$ ipython --no-banner

In [1]: import numpy as np

In [2]: from numpy import linalg as LA

In [3]: np.set_printoptions(precision=2, suppress=True, linewidth=100)

In [4]: X = np.load("dump.npy")

In [5]: X
Out[5]: 
array([[0.18, 0.24, 0.29, 0.06, 0.24],
       [0.07, 0.4 , 0.13, 0.27, 0.13],
       [0.  , 0.18, 0.18, 0.18, 0.45],
       [0.22, 0.22, 0.17, 0.33, 0.06],
       [0.1 , 0.  , 0.2 , 0.1 , 0.6 ]])

In [6]: rng = np.random.default_rng(79)

In [7]: z = rng.permutation(5)

In [8]: z
Out[8]: array([4, 0, 1, 2, 3])

In [9]: Y = X[z][:, z]

In [10]: round(float(LA.det(Y)), 2), np.round(LA.det(X[z]), 2)
Out[10]: (0.0, np.float64(0.0))

In [11]: Y
Out[11]: 
array([[0.6 , 0.1 , 0.  , 0.2 , 0.1 ],
       [0.24, 0.18, 0.24, 0.29, 0.06],
       [0.13, 0.07, 0.4 , 0.13, 0.27],
       [0.45, 0.  , 0.18, 0.18, 0.18],
       [0.06, 0.22, 0.22, 0.17, 0.33]])

In [12]: round(float(np.trace(Y)), 2)
Out[12]: 1.69

In [13]: np.diag(Y)
Out[13]: array([0.6 , 0.18, 0.4 , 0.18, 0.33])

In [14]: np.sort(np.abs(LA.eigvals(Y)))
Out[14]: array([0.05, 0.18, 0.18, 0.52, 1.  ])

In [15]: np.allclose(Y, Y.T)
Out[15]: False

In [16]: (Y - Y.T) / 2
Out[16]: 
array([[ 0.  , -0.07, -0.07, -0.13,  0.02],
       [ 0.07,  0.  ,  0.08,  0.15, -0.08],
       [ 0.07, -0.08,  0.  , -0.02,  0.02],
       [ 0.13, -0.15,  0.02,  0.  ,  0.01],
       [-0.02,  0.08, -0.02, -0.01,  0.  ]])

In [17]: round(float(np.abs(LA.eigvals(Y)).max()), 2)
Out[17]: 1.0

In [18]: round(LA.det(Y), 2)
Out[18]: np.float64(0.0)

In [19]: P = np.triu(np.array([[-8, 0, -3, 5, -4],
    ...:     [-2, -3, -4, -1, 5],
    ...:     [-5, -5, -5, -8, -8],
    ...:     [5, 0, 1, 7, 7],
    ...:     [6, 9, 0, 2, 6]]), 1) + np.eye(5)

In [20]: Y = P @ X @ LA.inv(P)

In [21]: round(float(LA.det(Y)), 2)
Out[21]: 0.0

In [22]: r0 = np.array([3, 1, 1, 3, 3])

In [23]: Y = X + np.outer(r0, np.eye(5)[3])

In [24]: Y
Out[24]: 
array([[0.18, 0.24, 0.29, 3.06, 0.24],
       [0.07, 0.4 , 0.13, 1.27, 0.13],
       [0.  , 0.18, 0.18, 1.18, 0.45],
       [0.22, 0.22, 0.17, 3.33, 0.06],
       [0.1 , 0.  , 0.2 , 3.1 , 0.6 ]])

In [25]: LA.matrix_rank(LA.inv(Y) - LA.inv(X), tol=1e-8)
Out[25]: np.int64(5)

In [26]: LA.matrix_rank(Y - X)
Out[26]: np.int64(1)

In [27]: sigma = 20 * 0.2 ** np.arange(3)

In [28]: m1 = rng.normal(size=(10, 3)) * rng.permutation(sigma)

In [29]: m1
Out[29]: 
array([[-10.6 ,   5.19,   0.01],
       [-36.34,   2.2 ,  -0.48],
       [ 13.53,   2.24,  -0.38],
       [ 14.19,   0.05,   0.64],
       [  4.98,  -7.31,   0.01],
       [ -8.94,  -1.09,   0.45],
       [-15.67,   7.12,  -1.41],
       [-36.38,  -0.26,   1.37],
       [  4.53,  -1.76,   0.25],
       [  4.63,   0.72,   0.24]])

In [30]: Y = np.array([[0, -2, -2], [1, 2, -1], [2, 0, -1], [1, -2, -1], [2, 2, 2]])

In [31]: LA.matrix_rank(np.vstack([X, Y.T]))
Out[31]: np.int64(5)

In [32]: np.einsum("ik,kj->ij", X, Y)
Out[32]: 
array([[ 1.35,  0.47, -0.47],
       [ 1.2 ,  0.4 , -0.67],
       [ 1.64,  0.91,  0.36],
       [ 1.  , -0.56, -1.06],
       [ 1.7 ,  0.8 ,  0.7 ]])

In [33]: X @ Y
Out[33]: 
array([[ 1.35,  0.47, -0.47],
       [ 1.2 ,  0.4 , -0.67],
       [ 1.64,  0.91,  0.36],
       [ 1.  , -0.56, -1.06],
       [ 1.7 ,  0.8 ,  0.7 ]])

In [34]: np.einsum("ij,ij->i", X, X)
Out[34]: array([0.23, 0.27, 0.31, 0.24, 0.42])

In [35]: Ac = m1 - m1.mean(axis=0)

In [36]: left, sigma, VT = LA.svd(Ac, full_matrices=False)

In [37]: np.abs(left[:, 0]).argmax()
Out[37]: np.int64(1)

In [38]: np.round(sigma ** 2 / (sigma ** 2).sum(), 2) + 0
Out[38]: array([0.96, 0.04, 0.  ])

In [39]: sigma
Out[39]: array([55.76, 11.4 ,  1.84])

In [40]: np.round(Ac.mean(axis=0), 2) + 0
Out[40]: array([0., 0., 0.])

In [41]: np.abs(VT[-1])
Out[41]: array([0.01, 0.11, 0.99])

In [42]: np.round(VT[0] * np.sign(VT[0, np.abs(VT[0]).argmax()]), 2) + 0
Out[42]: array([ 1.  , -0.06,  0.  ])

In [43]: LA.matrix_rank(Ac)
Out[43]: np.int64(3)

In [44]: x0 = np.array([0, 2, 1])

In [45]: m1 @ np.ones(3)
Out[45]: array([ -5.41, -34.62,  15.39,  14.87,  -2.32,  -9.57,  -9.96, -35.28,   3.02,   5.59])

In [46]: LA.norm(m1 @ x0) <= LA.norm(m1, 2) * LA.norm(x0) + 1e-9
Out[46]: np.True_

In [47]: (m1 * x0).sum(axis=1)
Out[47]: array([ 10.39,   3.92,   4.11,   0.73, -14.6 ,  -1.72,  12.83,   0.84,  -3.27,   1.68])

In [48]: np.einsum("ij,j->i", m1, x0)
Out[48]: array([ 10.39,   3.92,   4.11,   0.73, -14.6 ,  -1.72,  12.83,   0.84,  -3.27,   1.68])

In [49]: m1 * x0
Out[49]: 
array([[ -0.  ,  10.38,   0.01],
       [ -0.  ,   4.4 ,  -0.48],
       [  0.  ,   4.48,  -0.38],
       [  0.  ,   0.09,   0.64],
       [  0.  , -14.61,   0.01],
       [ -0.  ,  -2.17,   0.45],
       [ -0.  ,  14.24,  -1.41],
       [ -0.  ,  -0.52,   1.37],
       [  0.  ,  -3.52,   0.25],
       [  0.  ,   1.44,   0.24]])

In [50]: x0 = np.array([0, 2, 3])

In [51]: target = m1 @ x0

In [52]: target
Out[52]: array([ 10.4 ,   2.96,   3.35,   2.01, -14.59,  -0.81,  10.02,   3.57,  -2.76,   2.16])

In [53]: np.round(LA.lstsq(m1, target)[0], 2) + 0
Out[53]: array([0., 2., 3.])

In [54]: target = target + 0.02 * rng.normal(size=10)

In [55]: target
Out[55]: array([ 10.41,   2.96,   3.34,   2.03, -14.6 ,  -0.8 ,   9.98,   3.59,  -2.75,   2.15])

In [56]: b, *_ = LA.lstsq(m1, target)

In [57]: np.round(m1.T @ (target - m1 @ b), 2) + 0
Out[57]: array([0., 0., 0.])

In [58]: b.round()
Out[58]: array([0., 2., 3.])

In [59]: J = np.array([[2, 0, 1, 2, -1],
    ...:     [2, -2, 2, 0, 0],
    ...:     [2, -1, 0, -1, 2],
    ...:     [0, 0, 1, -2, -2],
    ...:     [0, 1, 0, 2, 2]])

In [60]: O = J.astype(float).copy()

In [61]: for j in range(5):
    ...:     O[:, j] -= O[:, :j] @ (O[:, :j].T @ O[:, j])
    ...:     O[:, j] /= LA.norm(O[:, j])
    ...: 

In [62]: np.round(O.T @ J, 2) + 0
Out[62]: 
array([[ 3.46, -1.73,  1.73,  0.58,  0.58],
       [ 0.  ,  1.73, -0.58,  2.31,  0.58],
       [ 0.  ,  0.  ,  1.63,  0.2 , -2.25],
       [ 0.  ,  0.  ,  0.  ,  2.7 ,  1.03],
       [ 0.  ,  0.  ,  0.  ,  0.  ,  2.49]])

In [63]: E = rng.normal(size=(20, 4)) + 3 * np.array([3, -2, 1, 5])

In [64]: E
Out[64]: 
array([[ 9.29, -5.67,  1.22, 16.73],
       [10.44, -4.81,  3.27, 14.63],
       [ 9.1 , -5.17,  4.62, 14.93],
       [10.61, -6.65,  3.81, 14.77],
       [ 8.75, -6.16,  2.36, 16.6 ],
       [ 8.76, -6.96,  2.63, 13.84],
       [ 9.65, -6.54,  2.16, 15.73],
       [10.08, -6.49,  3.54, 13.9 ],
       [ 8.94, -5.56,  5.63, 14.96],
       [ 8.56, -3.93,  3.07, 16.97],
       [ 9.15, -5.8 ,  2.09, 14.53],
       [ 9.72, -6.05,  1.9 , 13.05],
       [ 9.32, -5.97,  2.63, 15.83],
       [ 7.62, -5.67,  1.27, 15.51],
       [ 7.36, -5.99,  2.58, 13.78],
       [ 9.23, -5.51,  4.44, 13.46],
       [ 7.48, -5.82,  4.62, 15.52],
       [ 9.78, -7.29,  2.01, 13.69],
       [ 8.53, -5.26,  4.17, 16.04],
       [ 8.06, -6.04,  2.38, 15.05]])

In [65]: x0 = np.array([-1, -3, -3, 3])

In [66]: target = E @ x0

In [67]: b, lr = np.zeros(4), 1 / LA.norm(E, 2) ** 2

In [68]: for i in range(30):
    ...:     b -= lr * E.T @ (E @ b - target)
    ...:     if i % 5 == 0: print(i, round(LA.norm(E @ b - target), 2))
    ...: 
0 23.08
5 22.63
10 22.2
15 21.77
20 21.35
25 20.94

In [69]: b
Out[69]: array([ 1.01, -0.86, -0.05,  2.03])

In [70]: np.round(LA.cond(E), 2)
Out[70]: np.float64(27.71)
